% python3 -q
>>> import numpy as np
>>> import numpy.linalg as la
>>> np.set_printoptions(suppress=True, linewidth=100)
>>> def rd(a):
...     return np.round(a, 1) + 0
... 
>>> A = np.tril(np.array([[-2, -3, -2, -3, 2, 3, -3],
...     [-2, -3, 3, -2, -2, 0, 1],
...     [3, -1, 3, 2, 0, 2, 0],
...     [1, -3, 2, 3, -2, 3, 3],
...     [0, -2, -3, 3, 0, -2, 0],
...     [-3, -2, -1, -1, 3, 0, -3],
...     [1, -1, 3, 1, 3, 3, 1]]), -1) + np.eye(7, dtype=int)
>>> A
array([[ 1,  0,  0,  0,  0,  0,  0],
       [-2,  1,  0,  0,  0,  0,  0],
       [ 3, -1,  1,  0,  0,  0,  0],
       [ 1, -3,  2,  1,  0,  0,  0],
       [ 0, -2, -3,  3,  1,  0,  0],
       [-3, -2, -1, -1,  3,  1,  0],
       [ 1, -1,  3,  1,  3,  3,  1]])
>>> # triangular, det is the product of the diagonal
>>> rng = np.random.default_rng(519)
>>> lab = rng.permutation(7)
>>> lab
array([1, 2, 0, 4, 5, 3, 6])
>>> M2 = A[lab][:, lab]
>>> np.diag(M2)
array([1, 1, 1, 1, 1, 1, 1])
>>> np.allclose(M2, A)
False
>>> M2 = A + rng.integers(-2, 3, (7, 6)) @ rng.integers(-2, 3, (6, 7))
>>> M2
array([[-1, -1, -1,  0, -4,  5, 12],
       [-3,  2,  3, -5,  2,  9,  4],
       [ 0,  0, -3,  6,  3, -4, -2],
       [ 2, -5, -3,  6, -3, -6,  3],
       [ 8, -6, -7,  3,  4, -1, -1],
       [ 1, -3,  5, -5, -1,  0, -4],
       [ 3, -4, -8, 10,  5, -3,  6]])
>>> rd(la.svd(M2 - A, compute_uv=False))
array([23.2, 16.6, 10.8,  9.2,  1.1,  0.2,  0. ])
>>> la.matrix_rank(M2 - A, tol=1e-8)
np.int64(6)
>>> r0 = np.array([5, 1, 0, 4])
>>> m1 = np.outer(rng.normal(size=16), r0) + 0.3 * rng.normal(size=(16, 4))
>>> rd(m1)
array([[-4.3, -1.6, -0.2, -3.5],
       [ 1.4,  0.6,  0.1,  1.1],
       [ 0. ,  0.2,  0. ,  0.3],
       [-1.5,  0. , -0.7, -0.4],
       [-0.1, -0.8, -0.2, -0.4],
       [ 2.3,  0.6, -0.2,  1.7],
       [ 7.6,  2. ,  0. ,  6. ],
       [-1.4, -0.1, -0.6, -0.4],
       [ 7.4,  1.8, -0.2,  6.3],
       [-2. , -0.7, -0.3, -2. ],
       [ 1. ,  0. ,  0.1,  0.5],
       [ 3. ,  1. ,  0.6,  2.7],
       [-6.8, -1. ,  0.1, -6.1],
       [ 4. ,  1.3,  0.1,  3.1],
       [-6.3, -1.2,  0.3, -4.8],
       [ 2.7, -0.2, -0.2,  2. ]])
>>> W = np.array([[1, 5, 9, 9, 7], [2, 8, 0, 3, 5], [2, 0, 9, 9, 4], [4, 4, 2, 8, 3]])
>>> b = np.array([3, 0, -3, 3, 2])
>>> hid = np.maximum(m1 @ W + b, 0)
>>> rd((hid > 0).mean(axis=0))
array([0.6, 0.6, 0.5, 0.6, 0.6])
>>> Z = np.array([[2, -2], [-5, -2], [4, 0], [1, -4], [-5, 4]])
>>> W @ Z
array([[-13, -20],
       [-58, -12],
       [ 29, -24],
       [-11, -36]])
>>> (hid @ Z).round(6).argmax(axis=1)
array([0, 0, 0, 0, 0, 0, 0, 0, 0, 0, 0, 0, 0, 0, 0, 0])
